>>> import numpy as np
>>> np.set_printoptions(suppress=True, linewidth=160)
>>> tidy = lambda a: np.round(a, 3) + 0
>>> X = np.load("layer3.npy")
>>> print(X)
[[-2  0  0  0  0  0  0  0  0  0  0]
 [-1 -1  0  0  0  0  0  0  0  0  0]
 [ 3  0 -3  0  0  0  0  0  0  0  0]
 [-2 -1  1 -1  0  0  0  0  0  0  0]
 [ 2 -3  0 -1 -2  0  0  0  0  0  0]
 [ 2  1  2 -3 -1  1  0  0  0  0  0]
 [-3 -1 -3 -3  3 -2  0  0  0  0  0]
 [ 0 -2 -2  2 -1  0  2 -3  0  0  0]
 [ 1  0  3  1 -2  1  3  1 -2  0  0]
 [-2 -2  2  1  3 -3  2 -1  1  0  0]
 [ 2  3  1  1  0 -2 -2  3  2  0  2]]
>>> Uu, sigma, VT = np.linalg.svd(X)
>>> V = VT[:(sigma > 1e-8).sum()]
>>> rng = np.random.default_rng(23376)
>>> x = X[1] + -1 * X[4] + rng.integers(2) * np.eye(11)[8]
>>> print(x)
[-3.  2.  0.  1.  2.  0.  0.  0.  0.  0.  0.]
>>> print(tidy(np.linalg.norm(x - V.T @ V @ x)))
0.0
>>> print([round(float(x), 3) for x in np.linalg.svd(X, compute_uv=False)[:3]])
[8.945, 7.443, 6.585]
>>> print(np.linalg.matrix_rank(X, rtol=0.1))
8
>>> print(tidy(np.linalg.norm(X, 2) / np.linalg.norm(X)))
0.574
>>> print(np.linalg.cond(X) > 100)
True
>>> mat = np.loadtxt("case5.csv", delimiter=",")
>>> print(mat)
[[-5.  3. -3. -2.  1.  4.  1.  1.]
 [ 1.  2.  3.  5.  0.  0.  1.  1.]
 [ 3.  5.  2.  3.  2. -4.  3.  3.]
 [ 4.  0. -5. -1.  1. -1. -3.  3.]
 [ 3.  5.  3. -3.  1. -1. -1. -1.]
 [-3.  4.  4. -1. -3. -1.  1. -3.]
 [ 0.  0.  0.  0.  0.  0.  4.  5.]
 [ 0.  0.  0.  0.  0.  0.  0.  2.]]
>>> labels = rng.permutation(8)
>>> print(labels)
[1 2 3 4 7 0 6 5]
>>> M2 = mat[labels][:, labels]
>>> print(np.allclose(M2, mat))
False
>>> print(np.diag(M2))
[ 2.  2. -1.  1.  2. -5.  4. -1.]
>>> print(M2)
[[ 2.  3.  5.  0.  1.  1.  1.  0.]
 [ 5.  2.  3.  2.  3.  3.  3. -4.]
 [ 0. -5. -1.  1.  3.  4. -3. -1.]
 [ 5.  3. -3.  1. -1.  3. -1. -1.]
 [ 0.  0.  0.  0.  2.  0.  0.  0.]
 [ 3. -3. -2.  1.  1. -5.  1.  4.]
 [ 0.  0.  0.  0.  5.  0.  4.  0.]
 [ 4.  4. -1. -3. -3. -3.  1. -1.]]
>>> print(tidy(np.sort(np.abs(np.linalg.eigvals(M2)))))
[2.    4.    4.404 4.404 4.768 4.768 7.421 7.421]
>>> x = np.array([2, 1, 0, 3, 3, 1, 3, 3])
>>> y = mat @ x
>>> print(y)
[  0.  25.  40.   7.  -2. -21.  27.   6.]
>>> print(tidy(np.linalg.solve(mat, y)))
[2. 1. 0. 3. 3. 1. 3. 3.]
>>> print(tidy(np.linalg.solve(mat, mat[:, 0])))
[1. 0. 0. 0. 0. 0. 0. 0.]
>>> print(tidy(np.linalg.solve(mat.T, mat[1])))
[0. 1. 0. 0. 0. 0. 0. 0.]
>>> M2 = np.linalg.inv(mat)
>>> print(tidy(np.linalg.det(mat) * np.linalg.det(M2)))
1.0
>>> print(tidy(np.linalg.cond(mat)))
14.729
>>> print(tidy(np.linalg.det(mat) * M2))
[[ -12048.   26520.  -22872.   24528.   22392.   -3624.   38436. -100050.]
 [  14768.   14456.    4296.   18704.    6872.   16312.    1140.  -24058.]
 [ -10096.    1064.   -4200.  -31312.   18248.  -10520.  -10884.   78338.]
 [   2560.   27136.    5376.    6400.  -18176.     512.  -11328.  -12512.]
 [  13136.  -29560.   34872.  -46096.    8744.  -49592.  -42036.   60122.]
 [  12864.   44064.  -40992.    7872.   25248.  -12000.   31728.  -63480.]
 [      0.       0.       0.       0.       0.       0.   48576. -121440.]
 [      0.       0.       0.       0.       0.       0.       0.   97152.]]
>>> print(tidy(np.linalg.slogdet(mat)[0]))
1.0
>>> print(tidy(np.linalg.inv(M2)))
[[-5.  3. -3. -2.  1.  4.  1.  1.]
 [ 1.  2.  3.  5.  0.  0.  1.  1.]
 [ 3.  5.  2.  3.  2. -4.  3.  3.]
 [ 4.  0. -5. -1.  1. -1. -3.  3.]
 [ 3.  5.  3. -3.  1. -1. -1. -1.]
 [-3.  4.  4. -1. -3. -1.  1. -3.]
 [ 0.  0.  0.  0.  0.  0.  4.  5.]
 [ 0.  0.  0.  0.  0.  0.  0.  2.]]
>>> print((np.abs(M2) > 1e-9).astype(int))
[[1 1 1 1 1 1 1 1]
 [1 1 1 1 1 1 1 1]
 [1 1 1 1 1 1 1 1]
 [1 1 1 1 1 1 1 1]
 [1 1 1 1 1 1 1 1]
 [1 1 1 1 1 1 1 1]
 [0 0 0 0 0 0 1 1]
 [0 0 0 0 0 0 0 1]]
>>> print(np.abs(mat).max())
5.0
>>> print(mat.mean(axis=0))
[ 0.375  2.375  0.5    0.125  0.25  -0.375  0.75   1.375]
>>> print(np.unravel_index(np.abs(mat).argmax(), mat.shape))
(np.int64(0), np.int64(0))
>>> print(tidy(np.linalg.svd(mat, compute_uv=False)))
[11.848 10.667  8.378  7.691  4.354  2.878  2.367  0.804]
>>> print(mat.sum(axis=1))
[ 0. 13. 17. -2.  6. -2.  9.  2.]
>>> print(tidy(np.linalg.norm(mat)))
20.421
>>> print(mat.sum(axis=0))
[ 3. 19.  4.  1.  2. -3.  6. 11.]
>>> print(mat.shape)
(8, 8)
>>> print(np.diff(mat, axis=0))
[[ 6. -1.  6.  7. -1. -4.  0.  0.]
 [ 2.  3. -1. -2.  2. -4.  2.  2.]
 [ 1. -5. -7. -4. -1.  3. -6.  0.]
 [-1.  5.  8. -2.  0.  0.  2. -4.]
 [-6. -1.  1.  2. -4.  0.  2. -2.]
 [ 3. -4. -4.  1.  3.  1.  3.  8.]
 [ 0.  0.  0.  0.  0.  0. -4. -3.]]
>>> print(mat - mat[0])
[[ 0.  0.  0.  0.  0.  0.  0.  0.]
 [ 6. -1.  6.  7. -1. -4.  0.  0.]
 [ 8.  2.  5.  5.  1. -8.  2.  2.]
 [ 9. -3. -2.  1.  0. -5. -4.  2.]
 [ 8.  2.  6. -1.  0. -5. -2. -2.]
 [ 2.  1.  7.  1. -4. -5.  0. -4.]
 [ 5. -3.  3.  2. -1. -4.  3.  4.]
 [ 5. -3.  3.  2. -1. -4. -1.  1.]]
>>> W2 = np.array([[0.1, -1.2, 0.5, 0.3, 0.7, 0.9, 0.9, 0.1, 0.1, -0.1],
...     [-1.3, 0.3, -0.3, -2.6, 0.4, -0.1, 1.6, 0.6, 0.2, 0.5],
...     [1.4, 0.6, -0.5, -0.1, 0.3, 1.1, 0.2, 1.5, -0.1, 1.3],
...     [-1.8, -0.5, 0.1, -2.2, 1.9, -0.9, 0.1, -1.3, 0.3, -0.8]])
>>> m1 = np.array([[-2, -1, 0, 2],
...     [-1, 2, 1, 0],
...     [3, 1, 2, 1],
...     [-3, 3, 3, -1],
...     [3, 2, 2, 0],
...     [-3, -1, -1, 2],
...     [2, 3, 2, -3],
...     [2, 0, 2, 1],
...     [0, 1, -3, 0],
...     [-1, -1, 1, -1]]) @ W2 + 0.1 * rng.normal(size=(10, 10))
>>> print(tidy(m1))
[[-2.312  1.144 -0.521 -2.417  2.112 -3.667 -3.149 -3.57   0.161 -1.822]
 [-1.121  2.387 -1.612 -5.745  0.518 -0.028  2.477  2.52   0.151  2.39 ]
 [-0.097 -2.545  0.155 -4.061  4.893  3.852  4.839  2.65   0.683  2.012]
 [ 1.713  6.727 -3.964 -6.739 -2.011  1.209  2.608  7.347 -0.386  6.561]
 [ 0.394 -1.888 -0.104 -4.384  3.593  4.715  6.438  4.541  0.61   3.484]
 [-3.942  1.717 -0.561 -2.66   1.015 -5.479 -4.274 -4.998  0.289 -3.033]
 [ 4.455  1.475 -1.281 -0.876 -2.617  6.346  6.835  8.851 -0.399  6.305]
 [ 1.273 -1.532  0.152 -1.74   3.99   3.155  2.287  1.954  0.049  1.683]
 [-5.442 -1.465  1.067 -2.134 -0.475 -3.359  0.953 -3.858  0.483 -3.449]
 [ 4.287  2.083 -0.741  4.455 -2.676  1.13  -2.434  2.049 -0.49   1.779]]
>>> r0, g = m1[2], m1[0]
>>> print(tidy(r0 @ g))
-25.002
>>> p = (r0 @ g) / (r0 @ r0) * r0
>>> print(tidy(np.linalg.norm(r0 + g) ** 2 + np.linalg.norm(r0 - g) ** 2))
306.854
>>> print(tidy((g - p) @ r0))
0.0
